% python3 -q
>>> import numpy as np
>>> import numpy.linalg as la
>>> np.set_printoptions(precision=2, suppress=True, linewidth=160)
>>> F = np.loadtxt("block19.csv", delimiter=",")
>>> F
array([[  1.,  -4.,  -7.],
       [  6.,  -8.,   2.],
       [  3., -15.,  -7.],
       [ 12.,  -7.,  -3.],
       [ 11.,  -2.,  -5.],
       [ 12.,  -2., -14.],
       [  5.,  -3.,  -9.],
       [ 10., -12., -13.],
       [ 14., -10., -13.],
       [ 14., -17., -13.],
       [  9.,  -8.,  -9.],
       [  6.,  -1., -14.]])
>>> A2 = F / np.sqrt((F ** 2).mean(axis=1, keepdims=True))
>>> la.matrix_rank(F - F.mean(axis=1, keepdims=True))
np.int64(2)
>>> la.matrix_rank(A2) == la.matrix_rank(F)
np.True_
>>> f, r1 = F[0], F[7]
>>> f @ f
np.float64(66.0)
>>> pr = (f @ r1) / (f @ f) * f
>>> np.round(la.norm(f + r1) ** 2 + la.norm(f - r1) ** 2, 2)
np.float64(958.0)
>>> round(float((r1 - pr) @ f), 2)
-0.0
>>> A2 = F / la.norm(F, axis=1, keepdims=True)
>>> gram = A2 @ A2.T
>>> (gram - 2 * np.eye(12)).round(6).argmax(axis=1)
array([ 6,  3,  9,  4,  3,  6, 11, 10, 10,  7,  8,  6])
>>> round(float(np.degrees(np.arccos(np.clip(gram[11, 10], -1, 1)))), 2)
34.99
>>> la.norm(A2, axis=1)
array([1., 1., 1., 1., 1., 1., 1., 1., 1., 1., 1., 1.])
>>> np.argwhere(np.triu(np.abs(gram) > 0.95, 1))
array([[ 5,  6],
       [ 5, 11],
       [ 6, 11],
       [ 7,  8],
       [ 7,  9],
       [ 7, 10],
       [ 8,  9],
       [ 8, 10],
       [ 9, 10]])
>>> (np.abs(gram) > 0.9).astype(int)
array([[1, 0, 0, 0, 0, 0, 1, 1, 0, 0, 0, 0],
       [0, 1, 0, 0, 0, 0, 0, 0, 0, 0, 0, 0],
       [0, 0, 1, 0, 0, 0, 0, 0, 0, 1, 0, 0],
       [0, 0, 0, 1, 1, 0, 0, 0, 1, 0, 0, 0],
       [0, 0, 0, 1, 1, 1, 0, 0, 1, 0, 0, 0],
       [0, 0, 0, 0, 1, 1, 1, 0, 1, 0, 0, 1],
       [1, 0, 0, 0, 0, 1, 1, 1, 1, 0, 1, 1],
       [1, 0, 0, 0, 0, 0, 1, 1, 1, 1, 1, 0],
       [0, 0, 0, 1, 1, 1, 1, 1, 1, 1, 1, 0],
       [0, 0, 1, 0, 0, 0, 0, 1, 1, 1, 1, 0],
       [0, 0, 0, 0, 0, 0, 1, 1, 1, 1, 1, 0],
       [0, 0, 0, 0, 0, 1, 1, 0, 0, 0, 0, 1]])
>>> Xs = (F - F.mean(axis=0)) / F.std(axis=0)
>>> np.argwhere(np.abs(Xs) > 2)
array([[1, 2]])
>>> b = la.lstsq(np.delete(Xs, 1, axis=1), Xs[:, 1])[0]
>>> b
array([-0.22, -0.01])
>>> np.round(1 - np.var(Xs[:, 1] - np.delete(Xs, 1, axis=1) @ b), 2)
np.float64(0.05)
>>> feats = np.load("m.npy")
>>> feats
array([[0, 1, 0, 1],
       [1, 0, 1, 1],
       [0, 1, 0, 1],
       [1, 1, 1, 0]])
>>> round(np.trace(la.pinv(feats) @ feats), 2)
np.float64(3.0)
>>> la.lstsq(feats[:-1].T, feats[-1])[2]
np.int32(2)
>>> try:
...     la.inv(feats)
... except la.LinAlgError as e:
...     print(e)
... 
Singular matrix
>>> np.unique(feats.round(6), axis=0).shape
(3, 4)
>>> np.allclose(feats[:-1].T @ la.lstsq(feats[:-1].T, feats[-1])[0], feats[-1])
False
>>> np.round(feats @ la.pinv(feats) @ feats, 2) + 0
array([[0., 1., 0., 1.],
       [1., 0., 1., 1.],
       [0., 1., 0., 1.],
       [1., 1., 1., 0.]])
